In [1]: import numpy as np

In [2]: from numpy import linalg as LA

In [3]: np.set_printoptions(precision=2, suppress=True, linewidth=160, legacy="1.25")

In [4]: m1 = np.array([[0, 1, 0, 1, 0, 1],
   ...:     [1, 0, 0, 0, 1, 1],
   ...:     [0, 0, 0, 0, 0, 0],
   ...:     [1, 0, 0, 0, 1, 1],
   ...:     [0, 1, 0, 1, 0, 1],
   ...:     [1, 1, 0, 1, 1, 0]])

In [5]: print(m1)
[[0 1 0 1 0 1]
 [1 0 0 0 1 1]
 [0 0 0 0 0 0]
 [1 0 0 0 1 1]
 [0 1 0 1 0 1]
 [1 1 0 1 1 0]]

In [6]: # column 3 repeats column 1

In [7]: print(np.round(LA.svd(m1, compute_uv=False), 2) + 0)
[3.24 2.   1.24 0.   0.   0.  ]

In [8]: print(m1.sum(axis=0))
[3 3 0 3 3 4]

In [9]: print(np.diff(m1, axis=0))
[[ 1 -1  0 -1  1  0]
 [-1  0  0  0 -1 -1]
 [ 1  0  0  0  1  1]
 [-1  1  0  1 -1  0]
 [ 1  0  0  0  1 -1]]

In [10]: print(m1.mean(axis=0))
[0.5  0.5  0.   0.5  0.5  0.67]

In [11]: print(np.trace(m1 @ m1 @ m1) // 6)
4

In [12]: low = np.diag(m1.sum(axis=1)) - m1

In [13]: print((LA.eigvalsh(low) < 1e-8).sum())
2

In [14]: print(np.round(LA.eigvalsh(low), 2) + 0)
[0. 0. 3. 3. 5. 5.]

In [15]: r = LA.matrix_rank(m1)

In [16]: print(r)
3

In [17]: ns = LA.svd(m1)[2][r:].T

In [18]: print(np.round(m1 @ ns, 2) + 0)
[[0. 0. 0.]
 [0. 0. 0.]
 [0. 0. 0.]
 [0. 0. 0.]
 [0. 0. 0.]
 [0. 0. 0.]]

In [19]: print([int(LA.matrix_rank(np.delete(m1, i, axis=0))) for i in range(6)])
[3, 3, 3, 3, 3, 2]

In [20]: U, s, Vh = LA.svd(m1)

In [21]: V = Vh[:(s > 1e-8).sum()]

In [22]: rng = np.random.default_rng(88636)

In [23]: vec = m1[4] + -1 * m1[3] + rng.integers(2) * np.eye(6)[5]

In [24]: print(vec)
[-1.  1.  0.  1. -1.  0.]

In [25]: print(np.allclose(V.T @ V @ vec, vec))
True

In [26]: print(np.round(V.T @ V, 2) + 0)
[[0.5 0.  0.  0.  0.5 0. ]
 [0.  0.5 0.  0.5 0.  0. ]
 [0.  0.  0.  0.  0.  0. ]
 [0.  0.5 0.  0.5 0.  0. ]
 [0.5 0.  0.  0.  0.5 0. ]
 [0.  0.  0.  0.  0.  1. ]]

In [27]: X = np.load("layer14.npy")

In [28]: print(X)
[[ 3  0 -2 -3  1  3]
 [ 1 -3  1  1  0  2]
 [ 3  1 -3  2  3  0]
 [-1 -3 -2 -2 -2  1]
 [-3  0  1 -1 -2  2]
 [ 3  0 -2 -3  1  3]
 [-1 -2  0 -3 -2  0]
 [-1  2 -3 -3  0  0]]

In [29]: # row 5 repeats row 0

In [30]: out = X[0, 0] * X[1:] - np.outer(X[1:, 0], X[0])

In [31]: print(out)
[[  0  -9   5   6  -1   3]
 [  0   3  -3  15   6  -9]
 [  0  -9  -8  -9  -5   6]
 [  0   0  -3 -12  -3  15]
 [  0   0   0   0   0   0]
 [  0  -6  -2 -12  -5   3]
 [  0   6 -11 -12   1   3]]

In [32]: print(LA.matrix_rank(out), LA.matrix_rank(X))
5 6

In [33]: hat = X @ LA.solve(X.T @ X, X.T)

In [34]: print(np.allclose(hat @ hat, hat))
True

In [35]: print(np.round(LA.eigvalsh(hat), 2) + 0)
[0. 0. 1. 1. 1. 1. 1. 1.]

In [36]: print(round(float(np.trace(hat)), 2))
6.0

In [37]: print(np.round(hat @ X[:, 2], 2) + 0)
[-2.  1. -3. -2.  1. -2.  0. -3.]

In [38]: O, Rm = LA.qr(X)

In [39]: print(np.abs(np.diag(Rm)))
[6.32 5.17 4.81 5.29 0.48 3.31]

In [40]: print(np.allclose(Rm.T @ Rm, X.T @ X))
True

In [41]: print(np.round(abs(Rm[0, 0]), 2), round(float(LA.norm(X[:, 0])), 2))
6.32 6.32

In [42]: print(np.round(O @ Rm, 2) + 0)
[[ 3.  0. -2. -3.  1.  3.]
 [ 1. -3.  1.  1.  0.  2.]
 [ 3.  1. -3.  2.  3.  0.]
 [-1. -3. -2. -2. -2.  1.]
 [-3.  0.  1. -1. -2.  2.]
 [ 3.  0. -2. -3.  1.  3.]
 [-1. -2.  0. -3. -2.  0.]
 [-1.  2. -3. -3.  0.  0.]]

In [43]: vec = np.array([-1, -4, -2, 9, -4, 2])

In [44]: rhs = X @ vec

In [45]: print(LA.solve(X.T @ X, X.T @ rhs))
[-1. -4. -2.  9. -4.  2.]

In [46]: print(rhs)
[-24  22   5   9   4 -24 -10 -28]

In [47]: rhs = rhs + 0.1 * rng.normal(size=8)

In [48]: print(rhs)
[-24.06  21.83   5.13   8.84   4.03 -24.02  -9.91 -28.04]

In [49]: c, *_ = LA.lstsq(X, rhs)

In [50]: print(round(float(LA.norm(rhs - X @ c)), 2))
0.22

In [51]: print(c)
[-0.95 -3.95 -2.    9.02 -4.07  1.98]

In [52]: print(c.round())
[-1. -4. -2.  9. -4.  2.]

In [53]: out = X + rng.integers(-2, 3, (8, 5)) @ rng.integers(-2, 3, (5, 6))

In [54]: print(out)
[[ -6   6   1   6   7   1]
 [  3   3   1   5   4  -4]
 [  0   6  -7   8   9  -7]
 [  2  -4  -6  -4  -4  -2]
 [  1   1   8  -2  -1   6]
 [  2   0  -5  -2  -2  -1]
 [ -2  -8   3  -8 -10   7]
 [ -3   4 -10   0   7  -5]]

In [55]: print(out - X)
[[-9  6  3  9  6 -2]
 [ 2  6  0  4  4 -6]
 [-3  5 -4  6  6 -7]
 [ 3 -1 -4 -2 -2 -3]
 [ 4  1  7 -1  1  4]
 [-1  0 -3  1 -3 -4]
 [-1 -6  3 -5 -8  7]
 [-2  2 -7  3  7 -5]]
